% ipython --no-banner

In [1]: import numpy as np

In [2]: np.set_printoptions(precision=2, suppress=True, linewidth=200)

In [3]: feats = np.loadtxt("dump.csv", delimiter=",")

In [4]: print(feats)
[[5. 1. 0. 0. 0. 0. 0. 0.]
 [0. 5. 1. 0. 0. 0. 0. 0.]
 [0. 0. 5. 1. 0. 0. 0. 0.]
 [0. 0. 0. 5. 1. 0. 0. 0.]
 [0. 0. 0. 0. 5. 1. 0. 0.]
 [0. 0. 0. 0. 0. 5. 1. 0.]
 [0. 0. 0. 0. 0. 0. 5. 1.]
 [0. 0. 0. 0. 0. 0. 0. 5.]]

In [5]: print(feats @ feats)
[[25. 10.  1.  0.  0.  0.  0.  0.]
 [ 0. 25. 10.  1.  0.  0.  0.  0.]
 [ 0.  0. 25. 10.  1.  0.  0.  0.]
 [ 0.  0.  0. 25. 10.  1.  0.  0.]
 [ 0.  0.  0.  0. 25. 10.  1.  0.]
 [ 0.  0.  0.  0.  0. 25. 10.  1.]
 [ 0.  0.  0.  0.  0.  0. 25. 10.]
 [ 0.  0.  0.  0.  0.  0.  0. 25.]]

In [6]: print(np.allclose(feats, feats.T))
False

In [7]: print((feats + feats.T) / 2)
[[5.  0.5 0.  0.  0.  0.  0.  0. ]
 [0.5 5.  0.5 0.  0.  0.  0.  0. ]
 [0.  0.5 5.  0.5 0.  0.  0.  0. ]
 [0.  0.  0.5 5.  0.5 0.  0.  0. ]
 [0.  0.  0.  0.5 5.  0.5 0.  0. ]
 [0.  0.  0.  0.  0.5 5.  0.5 0. ]
 [0.  0.  0.  0.  0.  0.5 5.  0.5]
 [0.  0.  0.  0.  0.  0.  0.5 5. ]]

In [8]: U, sv, Vt = np.linalg.svd(feats, full_matrices=False)

In [9]: print((sv > 1e-8).sum())
8

In [10]: print(np.cumsum(sv ** 2) / np.sum(sv ** 2))
[0.17 0.33 0.48 0.62 0.73 0.83 0.92 1.  ]

In [11]: print(np.round(U.T @ feats @ Vt.T, 2) + 0)
[[5.95 0.   0.   0.   0.   0.   0.   0.  ]
 [0.   5.79 0.   0.   0.   0.   0.   0.  ]
 [0.   0.   5.55 0.   0.   0.   0.   0.  ]
 [0.   0.   0.   5.25 0.   0.   0.   0.  ]
 [0.   0.   0.   0.   4.9  0.   0.   0.  ]
 [0.   0.   0.   0.   0.   4.56 0.   0.  ]
 [0.   0.   0.   0.   0.   0.   4.27 0.  ]
 [0.   0.   0.   0.   0.   0.   0.   4.07]]

In [12]: print(U.shape, sv.shape, Vt.shape)
(8, 8) (8,) (8, 8)

In [13]: print(np.round(U.T @ U, 2) + 0)
[[1. 0. 0. 0. 0. 0. 0. 0.]
 [0. 1. 0. 0. 0. 0. 0. 0.]
 [0. 0. 1. 0. 0. 0. 0. 0.]
 [0. 0. 0. 1. 0. 0. 0. 0.]
 [0. 0. 0. 0. 1. 0. 0. 0.]
 [0. 0. 0. 0. 0. 1. 0. 0.]
 [0. 0. 0. 0. 0. 0. 1. 0.]
 [0. 0. 0. 0. 0. 0. 0. 1.]]

In [14]: arr = np.loadtxt("m.csv", delimiter=",")

In [15]: print(arr)
[[1.   0.5  0.25 0.12 0.06 0.03 0.02 0.01 0.   0.   0.   0.  ]
 [0.5  1.   0.5  0.25 0.12 0.06 0.03 0.02 0.01 0.   0.   0.  ]
 [0.25 0.5  1.   0.5  0.25 0.12 0.06 0.03 0.02 0.01 0.   0.  ]
 [0.12 0.25 0.5  1.   0.5  0.25 0.12 0.06 0.03 0.02 0.01 0.  ]
 [0.06 0.12 0.25 0.5  1.   0.5  0.25 0.12 0.06 0.03 0.02 0.01]
 [0.03 0.06 0.12 0.25 0.5  1.   0.5  0.25 0.12 0.06 0.03 0.02]
 [0.02 0.03 0.06 0.12 0.25 0.5  1.   0.5  0.25 0.12 0.06 0.03]
 [0.01 0.02 0.03 0.06 0.12 0.25 0.5  1.   0.5  0.25 0.12 0.06]
 [0.   0.01 0.02 0.03 0.06 0.12 0.25 0.5  1.   0.5  0.25 0.12]
 [0.   0.   0.01 0.02 0.03 0.06 0.12 0.25 0.5  1.   0.5  0.25]
 [0.   0.   0.   0.01 0.02 0.03 0.06 0.12 0.25 0.5  1.   0.5 ]
 [0.   0.   0.   0.   0.01 0.02 0.03 0.06 0.12 0.25 0.5  1.  ]]

In [16]: W = np.array([[5, 6, 6, 6, 4],
    ...:     [7, 9, 3, 8, 4],
    ...:     [4, 2, 4, 3, 9],
    ...:     [8, 3, 0, 8, 0],
    ...:     [3, 5, 3, 1, 1],
    ...:     [0, 0, 9, 7, 7],
    ...:     [4, 1, 5, 1, 8],
    ...:     [7, 2, 1, 3, 7],
    ...:     [4, 7, 9, 5, 9],
    ...:     [4, 5, 4, 6, 4],
    ...:     [1, 9, 7, 3, 1],
    ...:     [4, 5, 9, 1, 9]])

In [17]: coef = np.array([-2, -3, -5, -3, 1])

In [18]: H = np.maximum(arr @ W + coef, 0)

In [19]: print(np.linalg.matrix_rank(H))
5

In [20]: print((H > 0).mean(axis=0))
[1. 1. 1. 1. 1.]

In [21]: C = np.array([[2, -2], [1, 0], [2, 2], [2, 2], [2, -1]])

In [22]: print((H @ C).round(6).argmax(axis=1))
[0 0 0 0 0 0 0 0 0 0 0 0]
